% ipython --no-banner

In [1]: import numpy as np

In [2]: np.set_printoptions(precision=1, suppress=True, linewidth=160, legacy="1.25")

In [3]: tidy = lambda a: np.round(a, 1) + 0

In [4]: ang = np.deg2rad(180)

In [5]: arr = np.eye(3)

In [6]: arr[np.ix_([1, 2], [1, 2])] = [[np.cos(ang), -np.sin(ang)], [np.sin(ang), np.cos(ang)]]

In [7]: tidy(arr)
Out[7]: 
array([[ 1.,  0.,  0.],
       [ 0., -1.,  0.],
       [ 0.,  0., -1.]])

In [8]: X = np.load("m.npy")

In [9]: print(X)
[[  0.2  -0.1   4.9  -0.9   1.3]
 [ -1.8  -2.3  22.8  -0.3  10.7]
 [ -2.   -2.8   8.1  -1.4   3. ]
 [ -7.5  -8.3   4.   -2.9   2.8]
 [ -2.1  -2.6   9.5   0.6   5.1]
 [ -5.5  -3.5  10.4  -3.2   6.7]
 [ -6.1  -4.2   2.4   1.8   5.1]
 [-10.3 -13.7  10.8  -6.5   3.9]
 [ -5.   -2.3   9.1  -0.5   7.3]
 [ -8.   -9.8   6.7  -5.1   2.8]
 [ -6.2  -6.   14.7  -3.2   7.8]
 [  0.   -2.8  13.2  -5.9   2. ]
 [ -5.7  -4.3   6.2  -2.5   4.9]
 [ -1.3   3.4  12.2  -2.6   8. ]
 [ -2.4  -3.2  17.1   0.2   8.4]
 [ -3.7  -0.3  11.   -0.4   7.7]
 [ -2.6  -2.9  17.9   3.   10.3]
 [ -2.2  -4.1  13.5  -8.7   2.4]
 [ -0.2  -3.   15.6  -3.5   4. ]
 [ -0.5   0.8  10.7  -7.1   3.3]]

In [10]: gram = np.cov(X, rowvar=False)

In [11]: tidy(np.median(X, axis=0))
Out[11]: array([-2.5, -3. , 10.8, -2.6,  5. ])

In [12]: np.argwhere(np.triu(np.abs(np.corrcoef(X.T)) > 0.8, 1))
Out[12]: array([[0, 1]])

In [13]: tidy(gram)
Out[13]: 
array([[ 8.9,  9.1,  5.7,  0.8, -0.1],
       [ 9.1, 14.1,  3.5,  3.3,  2.6],
       [ 5.7,  3.5, 25.7,  0.4,  8.9],
       [ 0.8,  3.3,  0.4,  9.4,  5.1],
       [-0.1,  2.6,  8.9,  5.1,  7.9]])

In [14]: tidy(np.linalg.eigvalsh(gram)[::-1])
Out[14]: array([33.5, 17.8, 12. ,  2.6,  0. ])

In [15]: dist = np.linalg.norm(X[:, None] - X[None], axis=-1)

In [16]: np.flatnonzero(dist[14] < dist.mean() / 2)
Out[16]: array([14, 16])

In [17]: print(tidy(dist[14]))
[14.7  6.3 10.6 16.3  8.3  8.3 15.6 16.7  8.6 15.6  6.3 10.  12.3  8.8  0.   6.9  3.5 11.4  6.3 11.8]

In [18]: (dist + 1e9 * np.eye(20)).round(6).argmin(axis=1)
Out[18]: array([ 2, 16,  4,  9,  2,  8, 12,  9, 15,  3,  5, 17,  5, 15, 16,  8, 14, 11, 11, 11])

In [19]: dist.shape
Out[19]: (20, 20)

In [20]: print(np.linalg.matrix_rank(dist ** 2))
7

In [21]: m1 = np.load("sample12.npy")

In [22]: tidy(m1)
Out[22]: 
array([[  1.2,   8.3,  -5.5],
       [  1.6,  -1. ,  -9.8],
       [  0. ,   9.7,   2.4],
       [ -1.7,  -3.5,   9.2],
       [  0.4,  10. ,   0. ],
       [  1.5,  -2.5,  -9.6],
       [ -1.4,   4.1,   9. ],
       [ -0.4, -10. ,   0.4],
       [ -1.2,   5.4,   8.4],
       [ -1.6,   1.4,   9.8],
       [ -1.2,   5.4,   8.3],
       [ -1.2,  -8.4,   5.3],
       [ -1. ,  -9.1,   4.1],
       [ -0.8,   7.4,   6.6]])

In [23]: dist = np.linalg.norm(m1[:, None] - m1[None], axis=-1)

In [24]: tidy(dist[:5, :5])
Out[24]: 
array([[ 0. , 10.3,  8.1, 19. ,  5.8],
       [10.3,  0. , 16.3, 19.5, 14.8],
       [ 8.1, 16.3,  0. , 15. ,  2.4],
       [19. , 19.5, 15. ,  0. , 16.5],
       [ 5.8, 14.8,  2.4, 16.5,  0. ]])

In [25]: print(dist.shape)
(14, 14)

In [26]: np.flatnonzero(dist[4] < dist.mean() / 2)
Out[26]: array([0, 2, 4])

In [27]: dist.mean(axis=1).argmax()
Out[27]: 5

In [28]: np.unravel_index(dist.round(6).argmax(), dist.shape)
Out[28]: (0, 11)

In [29]: dist[4].round(6).argsort(kind="stable")[:4]
Out[29]: array([ 4,  2,  0, 13])

In [30]: np.linalg.matrix_rank(dist ** 2)
Out[30]: 3

In [31]: A = np.load("x.npy")

In [32]: A
Out[32]: 
array([[ 4,  2,  2,  0],
       [ 0,  0,  0,  0],
       [ 0,  0,  0,  0],
       [ 0,  0,  0,  0],
       [-4, -2, -2,  0],
       [-4, -2, -2,  0]])

In [33]: print(np.abs(np.diag(np.linalg.qr(A)[1])) > 1e-9)
[ True False False False]

In [34]: np.unique(A.round(6), axis=0).shape
Out[34]: (3, 4)

In [35]: tidy(A @ np.linalg.pinv(A) @ A)
Out[35]: 
array([[ 4.,  2.,  2.,  0.],
       [ 0.,  0.,  0.,  0.],
       [ 0.,  0.,  0.,  0.],
       [ 0.,  0.,  0.,  0.],
       [-4., -2., -2.,  0.],
       [-4., -2., -2.,  0.]])

In [36]: tidy(np.linalg.norm(A, 2) / np.linalg.norm(A))
Out[36]: 1.0

In [37]: print(np.argsort(-np.linalg.norm(A, axis=0).round(6), kind="stable")[:3])
[0 1 2]

In [38]: vec = np.array([2, -1, 3, 1])

In [39]: h = np.maximum(A @ vec, 0)

In [40]: np.flatnonzero(h > 1e-9)
Out[40]: array([0])

In [41]: np.maximum(A @ (3 * vec), 0)
Out[41]: array([36,  0,  0,  0,  0,  0])

In [42]: A.T @ h
Out[42]: array([48, 24, 24,  0])

In [43]: A * (h > 1e-9)[:, None]
Out[43]: 
array([[4, 2, 2, 0],
       [0, 0, 0, 0],
       [0, 0, 0, 0],
       [0, 0, 0, 0],
       [0, 0, 0, 0],
       [0, 0, 0, 0]])

In [44]: Uu, sigma, vt = np.linalg.svd(A)

In [45]: evecs = vt[:(sigma > 1e-8).sum()]

In [46]: rng = np.random.default_rng(53088)

In [47]: vec = A[2] + 4 * A[5] + rng.integers(2) * np.eye(4)[1]

In [48]: vec
Out[48]: array([-16.,  -7.,  -8.,   0.])

In [49]: np.linalg.matrix_rank(np.vstack([A, vec]))
Out[49]: 2

In [50]: tidy(np.diag(evecs.T @ evecs))
Out[50]: array([0.7, 0.2, 0.2, 0. ])

In [51]: mat = np.loadtxt("arr.csv", delimiter=",")

In [52]: mat
Out[52]: 
array([[-4.2,  0.6, -0.6,  1.4],
       [ 1.3,  1.1,  1.2, -0.4],
       [-0.9,  0.9, -1.4,  0.3],
       [ 0.7,  3. ,  1.8, -0.4],
       [ 1.2, -2.3,  2. , -0.4],
       [-1.4, -0.5, -0.6,  0.5],
       [ 0.8, -1.2,  0.3, -0.3],
       [ 3.1, -0.5,  0.5, -0.9],
       [ 3.4, -0.7, -1.3, -1.1],
       [ 0.4,  0.6,  0.2,  0. ],
       [ 3.6,  0.3,  0.5, -1.2]])

In [53]: B = np.c_[mat[:, :2] @ np.array([[-6, -2], [-4, -9]]), np.array([1, -1, 3, -1, 0, -3, 2, 1, 1, 2, 1])]

In [54]: tidy(B)
Out[54]: 
array([[ 22.8,   3. ,   1. ],
       [-12.2, -12.5,  -1. ],
       [  1.8,  -6.3,   3. ],
       [-16.2, -28.4,  -1. ],
       [  2. ,  18.3,   0. ],
       [ 10.4,   7.3,  -3. ],
       [  0. ,   9.2,   2. ],
       [-16.6,  -1.7,   1. ],
       [-17.6,  -0.5,   1. ],
       [ -4.8,  -6.2,   2. ],
       [-22.8,  -9.9,   1. ]])

In [55]: np.linalg.matrix_rank(np.c_[mat, B])
Out[55]: 5

In [56]: tidy(np.linalg.norm(B - mat @ np.linalg.lstsq(mat, B)[0], axis=0))
Out[56]: array([0. , 0. , 5.2])

In [57]: tidy(np.linalg.norm(np.linalg.qr(mat)[0].T @ B, axis=0) ** 2 / ((B ** 2).sum(axis=0) + 1e-12))
Out[57]: array([1. , 1. , 0.2])

In [58]: W = np.array([[-1, -1], [-9, 7], [-5, -1], [5, -2]])

In [59]: c = np.array([-5, 6])

In [60]: act = np.maximum(mat @ W + c, 0)

In [61]: (act > 0).astype(int)
Out[61]: 
array([[1, 1],
       [0, 1],
       [0, 1],
       [0, 1],
       [1, 0],
       [1, 1],
       [1, 0],
       [0, 1],
       [0, 1],
       [0, 1],
       [0, 1]])

In [62]: basis = np.array([[-3, -1], [-3, -2]])

In [63]: W @ basis
Out[63]: 
array([[ 6,  3],
       [ 6, -5],
       [18,  7],
       [-9, -1]])

In [64]: print((act @ basis).round(6).argmax(axis=1))
[1 1 1 1 1 1 1 1 1 1 1]

In [65]: Ac = mat - mat.mean(axis=0)

In [66]: evecs = np.linalg.svd(Ac)[2][:3]

In [67]: B = Ac - Ac @ evecs.T @ evecs

In [68]: tidy(np.cov(Ac @ evecs.T, rowvar=False))
Out[68]: 
array([[6.1, 0. , 0. ],
       [0. , 1.9, 0. ],
       [0. , 0. , 1.1]])

In [69]: print(tidy(np.linalg.norm(B) / np.linalg.norm(Ac)))
0.0

In [70]: tidy((Ac @ evecs.T).std(axis=0))
Out[70]: array([2.4, 1.3, 1. ])

In [71]: print(tidy(B.std(axis=0)))
[0.  0.  0.  0.1]

In [72]: Uu, sigma, vt = np.linalg.svd(mat)

In [73]: np.argmax(sigma[:-1] / (sigma[1:] + 1e-6)) + 1
Out[73]: 3

In [74]: B = Uu[:, :3] @ np.diag(sigma[:3]) @ vt[:3]

In [75]: np.linalg.matrix_rank(mat, rtol=0.05)
Out[75]: 3

In [76]: print(tidy(B))
[[-4.2  0.6 -0.6  1.4]
 [ 1.3  1.1  1.2 -0.5]
 [-0.9  0.9 -1.4  0.3]
 [ 0.7  3.   1.8 -0.3]
 [ 1.2 -2.3  2.  -0.4]
 [-1.4 -0.5 -0.6  0.5]
 [ 0.8 -1.2  0.3 -0.2]
 [ 3.1 -0.5  0.5 -1. ]
 [ 3.4 -0.7 -1.3 -1.1]
 [ 0.4  0.6  0.2 -0.1]
 [ 3.6  0.3  0.5 -1.2]]

In [77]: tidy(np.linalg.norm(mat - B, 2)), tidy(sigma[3])
Out[77]: (0.2, 0.2)

In [78]: W0 = np.loadtxt("mat.csv", delimiter=",")

In [79]: tidy(W0)
Out[79]: 
array([[ 1. ,  0. ,  0. ],
       [ 0. ,  0.9, -0.5],
       [ 0. ,  0.5,  0.9]])

In [80]: np.allclose(m1[:-1].T @ np.linalg.lstsq(m1[:-1].T, m1[-1])[0], m1[-1])
Out[80]: True

In [81]: M = np.load("w.npy")

In [82]: M
Out[82]: 
array([[ 0.4, -0.6,  0.8],
       [ 0.2, -0.7,  0.7],
       [ 0.4, -0.8,  0.9],
       [ 0.2,  0.2,  0.2],
       [ 0.2, -0.4,  0.6],
       [ 0.4, -0.6,  0.8],
       [-0.1, -0.1, -0.1],
       [ 0.5,  0.4,  0.5],
       [-0.1,  0.8, -0.7],
       [ 0.4,  0.1,  0.6],
       [-0.5, -0.6, -0.6],
       [ 0.4,  0. ,  0.7],
       [ 0.2,  0. ,  0.4],
       [ 0.3,  0.3,  0.4],
       [ 0. ,  0.6, -0.3],
       [ 0.5, -0.8,  0.9],
       [ 0.8, -0.9,  1. ],
       [ 0.8, -0.8,  1. ],
       [ 0.3, -0.5,  0.7],
       [-0.2,  0.6, -0.6],
       [-0.2,  0.6, -0.7],
       [-0.2,  0.2, -0.5],
       [-0.4,  0.7, -0.9],
       [-0.3,  0.3, -0.7],
       [ 0. ,  0.5, -0.3],
       [ 0.3, -0.9,  0.9],
       [-0.7,  0.9, -1. ],
       [ 0. , -0.6,  0.4],
       [ 0.6, -0.9,  1. ],
       [ 0.4, -0.6,  0.8],
       [ 0.1, -0.5,  0.5]])

In [83]: Ac = M - M.mean(axis=0)

In [84]: Uu, sigma, vt = np.linalg.svd(Ac, full_matrices=False)

In [85]: np.searchsorted(np.cumsum(sigma ** 2) / (sigma ** 2).sum(), 0.9) + 1
Out[85]: 2

In [86]: np.linalg.matrix_rank(Ac)
Out[86]: 3

In [87]: print(tidy(sigma))
[4.9 1.7 0.5]

In [88]: vec = np.array([0, 1, 3])

In [89]: y = M @ vec

In [90]: tidy(np.linalg.solve(M.T @ M, M.T @ y))
Out[90]: array([0., 1., 3.])

In [91]: tidy(np.linalg.lstsq(M, y)[0])
Out[91]: array([0., 1., 3.])

In [92]: tidy(y)
Out[92]: 
array([ 1.8,  1.4,  1.9,  0.8,  1.4,  1.8, -0.4,  1.9, -1.3,  1.9, -2.4,  2.1,  1.2,  1.5, -0.3,  1.9,  2.1,  2.2,  1.6, -1.2, -1.5, -1.3, -2. , -1.8, -0.4,
        1.8, -2.1,  0.6,  2.1,  1.8,  1. ])

In [93]: y = y + 0.3 * rng.normal(size=31)

In [94]: print(tidy(y))
[ 1.4  1.1  2.1  0.2  1.4  1.9  0.3  1.5 -1.6  1.7 -2.4  2.   1.1  1.7 -0.3  1.7  2.   2.4  1.4 -1.  -1.7 -1.6 -1.9 -2.2  0.   1.6 -1.8  0.7  2.1  1.4  1. ]

In [95]: c, *_ = np.linalg.lstsq(M, y)

In [96]: tidy(M.T @ (y - M @ c))
Out[96]: array([0., 0., 0.])

In [97]: vec = np.array([9, 5, 1])

In [98]: h = np.maximum(M @ vec, 0)

In [99]: tidy(np.tanh(M @ vec))
Out[99]: 
array([ 0.9, -0.8,  0.5,  1. ,  0.4,  0.9, -0.9,  1. ,  1. ,  1. , -1. ,  1. ,  1. ,  1. ,  1. ,  0.9,  1. ,  1. ,  0.7,  0.5,  0.5, -0.9, -0.8, -1. ,  1. ,
       -0.7, -1. , -1. ,  1. ,  0.9, -0.8])

In [100]: tidy(np.maximum(M @ (3 * vec), 0))
Out[100]: 
array([ 4.2,  0. ,  1.5,  9. ,  1.2,  4.2,  0. , 21. ,  7.2, 14.1,  0. , 12.9,  6.6, 13.8,  8.1,  4.2, 11.1, 12.6,  2.7,  1.8,  1.5,  0. ,  0. ,  0. ,  6.6,
        0. ,  0. ,  0. ,  5.7,  4.2,  0. ])

In [101]: tidy(np.maximum(M @ vec, 0) - np.maximum(-M @ vec, 0))
Out[101]: 
array([ 1.4, -1. ,  0.5,  3. ,  0.4,  1.4, -1.5,  7. ,  2.4,  4.7, -8.1,  4.3,  2.2,  4.6,  2.7,  1.4,  3.7,  4.2,  0.9,  0.6,  0.5, -1.3, -1. , -1.9,  2.2,
       -0.9, -2.8, -2.6,  1.9,  1.4, -1.1])

In [102]: tidy(h)
Out[102]: 
array([1.4, 0. , 0.5, 3. , 0.4, 1.4, 0. , 7. , 2.4, 4.7, 0. , 4.3, 2.2, 4.6, 2.7, 1.4, 3.7, 4.2, 0.9, 0.6, 0.5, 0. , 0. , 0. , 2.2, 0. , 0. , 0. , 1.9, 1.4,
       0. ])

In [103]: vec = np.array([1, 2, -2])

In [104]: y = M @ vec

In [105]: c, lr = np.zeros(3), 1 / np.linalg.norm(M, 2) ** 2

In [106]: for i in range(50):
     ...:     c -= lr * M.T @ (M @ c - y)
     ...:     if i % 10 == 0: print(i, round(np.linalg.norm(M @ c - y), 1))
     ...: 
0 2.2
10 1.0
20 0.7
30 0.6
40 0.5

In [107]: tidy(c)
Out[107]: array([ 0.3,  2.2, -1.5])

In [108]: tidy(np.linalg.cond(M))
Out[108]: 9.6
